$ python -q
>>> import numpy as np
>>> import numpy.linalg as la
>>> np.set_printoptions(precision=3, suppress=True, linewidth=120)
>>> rng = np.random.default_rng(713)
>>> W0 = np.triu(rng.random((3, 3)) < 0.8, 1).astype(int)
>>> W0 = W0 + W0.T
>>> W0
array([[0, 1, 0],
       [1, 0, 1],
       [0, 1, 0]])
>>> np.abs(np.diag(la.qr(W0)[1])) > 1e-9
array([ True,  True, False])
>>> np.unique(W0.round(6), axis=0).shape
(2, 3)
>>> U, sig, Vh = la.svd(W0)
>>> V = Vh[:(sig > 1e-8).sum()]
>>> x0 = W0[2] + -3 * W0[1] + rng.integers(2) * np.eye(3)[0]
>>> print(x0)
[-3.  1. -3.]
>>> print(la.matrix_rank(np.vstack([W0, x0])))
2
>>> print(np.diag(V.T @ V))
[0.5 1.  0.5]
>>> np.allclose(V.T @ V @ x0, x0)
True
>>> print(round(la.eigvalsh(W0).min(), 3))
-1.414
>>> np.all(la.eigvalsh(W0) > 0)
np.False_
>>> m1 = np.load("m.npy")
>>> m1
array([[ 4, -1, -3,  2, -2],
       [-1, -4,  5, -3,  5],
       [-3,  5,  4, -4,  1],
       [ 2, -3, -4,  4, -3],
       [-2,  5,  1, -3, -6]])
>>> z = rng.permutation(5)
>>> z
array([0, 3, 1, 2, 4])
>>> out = m1[z][:, z]
>>> np.diag(out)
array([ 4,  4, -4,  4, -6])
>>> np.trace(out)
np.int64(2)
>>> np.sort(np.abs(la.eigvals(out)))
array([ 0.299,  2.409,  3.218, 10.715, 13.226])
>>> print(np.einsum("ij,ji->", m1, m1))
306
>>> np.round(la.det(m1[::-1]), 3)
np.float64(328.0)
>>> round(la.det(m1.T), 3)
np.float64(328.0)
>>> np.poly(m1)
array([   1.,   -2., -151.,  -50., 1127., -328.])
>>> np.kron(np.eye(2, dtype=int), m1)
array([[ 4, -1, -3,  2, -2,  0,  0,  0,  0,  0],
       [-1, -4,  5, -3,  5,  0,  0,  0,  0,  0],
       [-3,  5,  4, -4,  1,  0,  0,  0,  0,  0],
       [ 2, -3, -4,  4, -3,  0,  0,  0,  0,  0],
       [-2,  5,  1, -3, -6,  0,  0,  0,  0,  0],
       [ 0,  0,  0,  0,  0,  4, -1, -3,  2, -2],
       [ 0,  0,  0,  0,  0, -1, -4,  5, -3,  5],
       [ 0,  0,  0,  0,  0, -3,  5,  4, -4,  1],
       [ 0,  0,  0,  0,  0,  2, -3, -4,  4, -3],
       [ 0,  0,  0,  0,  0, -2,  5,  1, -3, -6]])
>>> evals, V = la.eigh(m1)
>>> (evals > 1e-8).sum(), (evals < -1e-8).sum()
(np.int64(3), np.int64(2))
>>> evals
array([-10.715,  -3.218,   0.299,   2.409,  13.226])
>>> evals, V = la.eig(m1)
>>> np.round(m1 @ V[:, 0] - evals[0] * V[:, 0], 3) + 0
array([0., 0., 0., 0., 0.])
>>> np.sort(la.eigvals(m1 @ m1))
array([  0.089,   5.802,  10.356, 114.821, 174.932])
>>> evals
array([ 13.226, -10.715,   2.409,   0.299,  -3.218])
>>> (m1 + m1.T) / 2
array([[ 4., -1., -3.,  2., -2.],
       [-1., -4.,  5., -3.,  5.],
       [-3.,  5.,  4., -4.,  1.],
       [ 2., -3., -4.,  4., -3.],
       [-2.,  5.,  1., -3., -6.]])
>>> np.allclose(m1, m1.T)
True
>>> np.sort(np.abs(la.eigvals(m1)))
array([ 0.299,  2.409,  3.218, 10.715, 13.226])
>>> K = np.array([[-1, 0, 1], [2, 3, 4], [5, 6, 7], [8, 9, 10]])
>>> t3 = np.stack([K, 5 * K, K[::-1]])
>>> la.matrix_rank(t3)
array([2, 2, 2])
>>> la.matrix_rank(t3.reshape(3, -1))
np.int64(2)
>>> np.einsum("bij,cij->bc", t3, t3)
array([[ 386, 1930,  116],
       [1930, 9650,  580],
       [ 116,  580,  386]])
>>> la.cond(K) > 100
np.True_
>>> np.argsort(-la.norm(K, axis=0).round(6), kind="stable")[:3]
array([2, 1, 0])
>>> round(float(la.norm(K, 2) / la.norm(K)), 3)
0.996
>>> [round(float(x), 3) for x in la.svd(K, compute_uv=False)[:3]]
[19.575, 1.679, 0.0]
>>> U, sig, Vh = la.svd(K, full_matrices=False)
>>> print(np.round(Vh @ Vh.T, 3) + 0)
[[1. 0. 0.]
 [0. 1. 0.]
 [0. 0. 1.]]
>>> np.abs(U[:, 0]).round(6).argmax()
np.int64(3)
>>> np.allclose(U * sig @ Vh, K)
True
>>> round(float(np.sqrt((sig ** 2).sum())), 3), round(la.norm(K), 3)
(19.647, np.float64(19.647))
>>> np.abs(Vh[0])
array([0.491, 0.573, 0.656])
>>> np.round(sig / sig[0], 3) + 0
array([1.   , 0.086, 0.   ])
>>> U, sig, Vh = la.svd(K)
>>> np.argmax(sig[:-1] / (sig[1:] + 1e-6)) + 1
np.int64(2)
>>> out = U[:, :2] @ np.diag(sig[:2]) @ Vh[:2]
>>> la.matrix_rank(K, rtol=0.05)
np.int64(2)
>>> round(la.norm(K - out) / la.norm(K), 3)
np.float64(0.0)
>>> print(round(np.abs(K - out).max(), 3))
0.0
>>> round(la.norm(K - out, 2), 3), round(sig[2], 3)
(np.float64(0.0), np.float64(0.0))
>>> la.matrix_rank(out)
np.int64(2)
>>> out = K / np.sqrt((K ** 2).mean(axis=1, keepdims=True))
>>> la.matrix_rank(out) == la.matrix_rank(K)
np.True_
>>> la.matrix_rank(K - K.mean(axis=1, keepdims=True))
np.int64(1)
>>> out[1]
array([0.643, 0.965, 1.287])
>>> X = np.load("layer15.npy")
>>> print(X)
[[ 1  9 -4 -6]
 [ 0  8  6 -5]
 [ 0  0  5 -6]
 [ 0  0  0 -8]]
>>> th = np.radians(60)
>>> r_ = np.eye(4)
>>> r_[2, 2] = r_[3, 3] = np.cos(th)
>>> r_[2, 3], r_[3, 2] = -np.sin(th), np.sin(th)
>>> r_
array([[ 1.   ,  0.   ,  0.   ,  0.   ],
       [ 0.   ,  1.   ,  0.   ,  0.   ],
       [ 0.   ,  0.   ,  0.5  , -0.866],
       [ 0.   ,  0.   ,  0.866,  0.5  ]])
>>> out = X @ r_.T
>>> la.svd(X, compute_uv=False), la.svd(out, compute_uv=False)
(array([15.953,  9.013,  6.939,  0.321]), array([15.953,  9.013,  6.939,  0.321]))
>>> out
array([[ 1.   ,  9.   ,  3.196, -6.464],
       [ 0.   ,  8.   ,  7.33 ,  2.696],
       [ 0.   ,  0.   ,  7.696,  1.33 ],
       [ 0.   ,  0.   ,  6.928, -4.   ]])
>>> evals, V = la.eig(X)
>>> X @ V[:, 0] - evals[0] * V[:, 0]
array([0., 0., 0., 0.])
>>> evals
array([ 1.,  8.,  5., -8.])
>>> np.kron(np.eye(2, dtype=int), X)
array([[ 1,  9, -4, -6,  0,  0,  0,  0],
       [ 0,  8,  6, -5,  0,  0,  0,  0],
       [ 0,  0,  5, -6,  0,  0,  0,  0],
       [ 0,  0,  0, -8,  0,  0,  0,  0],
       [ 0,  0,  0,  0,  1,  9, -4, -6],
       [ 0,  0,  0,  0,  0,  8,  6, -5],
       [ 0,  0,  0,  0,  0,  0,  5, -6],
       [ 0,  0,  0,  0,  0,  0,  0, -8]])
>>> np.round(la.det(X[::-1]), 3)
np.float64(-320.0)
>>> np.poly(X)
array([   1.,   -6.,  -59.,  384., -320.])
>>> np.einsum("ii->", X)
np.int64(6)
>>> print(np.einsum("ij,ji->", X, X))
154
>>> Q, r_ = la.qr(m1)
>>> np.allclose(r_.T @ r_, m1.T @ m1)
True
>>> np.abs(np.diag(r_))
array([5.831, 6.909, 4.147, 1.037, 1.893])
>>> print(np.round(abs(r_[0, 0]), 3), round(la.norm(m1[:, 0]), 3))
5.831 5.831
>>> x0 = np.array([1, 0, 2, 2])
>>> a = np.maximum(X @ x0, 0)
>>> print(a)
[0 2 0 0]
>>> print(np.tanh(X @ x0))
[-1.     0.964 -0.964 -1.   ]
>>> np.maximum(X @ x0, 0) - np.maximum(-X @ x0, 0)
array([-19,   2,  -2, -16])
>>> M = np.loadtxt("x.csv", delimiter=",")
>>> M
array([[ 0., -1., -2.,  0.],
       [ 0.,  2.,  1., -1.],
       [-2.,  0., -2., -1.]])
>>> out = M / la.norm(M, axis=1, keepdims=True)
>>> C2 = out @ out.T
>>> np.round(np.degrees(np.arccos(np.clip(C2[2, 1], -1, 1))), 3)
np.float64(97.821)
>>> C2[2]
array([ 0.596, -0.136,  1.   ])
>>> C2
array([[ 1.   , -0.73 ,  0.596],
       [-0.73 ,  1.   , -0.136],
       [ 0.596, -0.136,  1.   ]])
>>> th = np.radians(30)
>>> r_ = np.eye(4)
>>> r_[0, 0] = r_[3, 3] = np.cos(th)
>>> r_[0, 3], r_[3, 0] = -np.sin(th), np.sin(th)
>>> r_
array([[ 0.866,  0.   ,  0.   , -0.5  ],
       [ 0.   ,  1.   ,  0.   ,  0.   ],
       [ 0.   ,  0.   ,  1.   ,  0.   ],
       [ 0.5  ,  0.   ,  0.   ,  0.866]])
>>> out = M @ r_.T
>>> la.svd(M, compute_uv=False), la.svd(out, compute_uv=False)
(array([3.592, 2.532, 0.83 ]), array([3.592, 2.532, 0.83 ]))
>>> print(out)
[[ 0.    -1.    -2.     0.   ]
 [ 0.5    2.     1.    -0.866]
 [-1.232  0.    -2.    -1.866]]
>>> np.allclose(M @ M.T, out @ out.T)
True
>>> np.round(la.det(r_), 3), round(float(np.trace(r_)), 3)
(np.float64(1.0), 3.732)
>>> np.allclose(la.norm(M, axis=1), la.norm(out, axis=1))
True
>>> mat = np.load("mat.npy")
>>> print(mat)
[[ 0.3  0.1  1.8 -0.1]
 [ 0.  -5.   2.   0. ]
 [-0.5 -0.9  0.7  0.9]
 [ 1.   2.1 -0.9  0.4]
 [ 0.   1.   1.9  0.1]
 [ 1.7  1.8  0.4  0.2]
 [ 0.2  1.3  0.2 -0.5]
 [-0.4  0.8  0.6 -0.8]
 [ 3.2 -0.3 -0.2  0.8]
 [ 0.4 -0.4 -0.7  1.2]
 [ 0.1 -0.5 -0.3 -1.3]
 [-0.7 -0.8 -0.4  1.3]
 [ 0.6  1.3 -1.6  1. ]
 [ 1.8  0.4  0.6  0.7]
 [-0.4  0.8  0.8  1.1]
 [ 0.9  1.3 -0.8  0.5]]
>>> W = np.array([[-1, 1, -2, 2, 1],
...     [0, -3, 0, 0, 0],
...     [2, -2, 3, -3, 3],
...     [3, -2, -3, 0, -3]])
>>> coef = np.array([-5, -2, 3, 1, -3])
>>> H = np.maximum(mat @ W + coef, 0)
>>> la.matrix_rank(H)
np.int64(5)
>>> W2 = np.array([[3, 2, 5], [3, 3, -4], [0, -2, 4], [4, -1, -2], [4, 1, 1]])
>>> W @ W2
array([[ 12,   4, -20],
       [ -9,  -9,  12],
       [  0,  -2,  39],
       [ -9,   3,   8]])
>>> (H @ W2).round(6).argmax(axis=1)
array([2, 0, 2, 0, 2, 0, 2, 2, 0, 0, 0, 0, 0, 0, 2, 0])
>>> F = np.load("w.npy")
>>> print(F)
[[-3 -1  2  3]
 [-3  0  2 -3]]
>>> x0 = np.array([3, -5, -5, -3])
>>> a = np.maximum(F @ x0, 0)
>>> np.maximum(F @ (3 * x0), 0)
array([0, 0])
>>> F * (a > 1e-9)[:, None]
array([[0, 0, 0, 0],
       [0, 0, 0, 0]])
>>> print(np.flatnonzero(a > 1e-9))
[]
>>> f, v = F[1], F[0]
>>> f @ f
np.int64(22)
>>> f @ v
np.int64(4)
>>> pr = (f @ v) / (f @ f) * f
>>> pr
array([-0.545,  0.   ,  0.364, -0.545])
>>> print(la.matrix_rank(np.outer(f, v)))
1
>>> np.outer(f, v)
array([[ 9,  3, -6, -9],
       [ 0,  0,  0,  0],
       [-6, -2,  4,  6],
       [ 9,  3, -6, -9]])
>>> v - pr
array([-2.455, -1.   ,  1.636,  3.545])
>>> A = np.load("arr.npy")
>>> print(A)
[[ 0.  1.  2. -4.]
 [ 2.  2.  2.  8.]
 [ 1.  3.  4.  2.]
 [ 0.  0.  0.  1.]]
>>> Q, r_ = la.qr(A)
>>> Q @ r_
array([[ 0.,  1.,  2., -4.],
       [ 2.,  2.,  2.,  8.],
       [ 1.,  3.,  4.,  2.],
       [ 0.,  0.,  0.,  1.]])
>>> print(Q.shape, r_.shape)
(4, 4) (4, 4)
>>> np.trace(Q @ Q.T)
np.float64(4.0)
>>> z = rng.permutation(4)
>>> out = A[:, z] * rng.choice([-1, 1], 4)
>>> out
array([[-1., -2., -0.,  4.],
       [-2., -2., -2., -8.],
       [-3., -4., -1., -2.],
       [-0., -0., -0., -1.]])
>>> U, _, Vh = la.svd(A.T @ out)
>>> z
array([1, 2, 0, 3])
>>> W = np.array([[1, 0, 3], [2, 1, 0], [1, 2, 3], [2, 3, 3]])
>>> coef = np.array([4, -3, -9])
>>> H = np.maximum(out @ W + coef, 0)
>>> la.matrix_rank(H)
np.int64(2)
>>> W2 = np.array([[1, 0, 1], [0, 3, 3], [2, 1, 2]])
>>> W @ W2
array([[ 7,  3,  7],
       [ 2,  3,  5],
       [ 7,  9, 13],
       [ 8, 12, 17]])
>>> out = np.array([[2, -2], [1, 3], [2, 2], [1, -2]])
>>> print(np.einsum("ik,kj->ij", A, out))
[[  1.  15.]
 [ 18. -10.]
 [ 15.  11.]
 [  1.  -2.]]
>>> np.vstack([A, out.T]).shape
(6, 4)
>>> out.T @ A.T
array([[  1.,  18.,  15.,   1.],
       [ 15., -10.,  11.,  -2.]])
>>> la.matrix_rank(A @ out)
np.int64(2)
>>> print(A @ out)
[[  1.  15.]
 [ 18. -10.]
 [ 15.  11.]
 [  1.  -2.]]
>>> f = np.array([0, 2])
>>> np.array([np.convolve(row, f, "same") for row in A])
array([[0., 0., 2., 4.],
       [0., 4., 4., 4.],
       [0., 2., 6., 8.],
       [0., 0., 0., 0.]])
>>> np.polyval(f, A[1])
array([2., 2., 2., 2.])
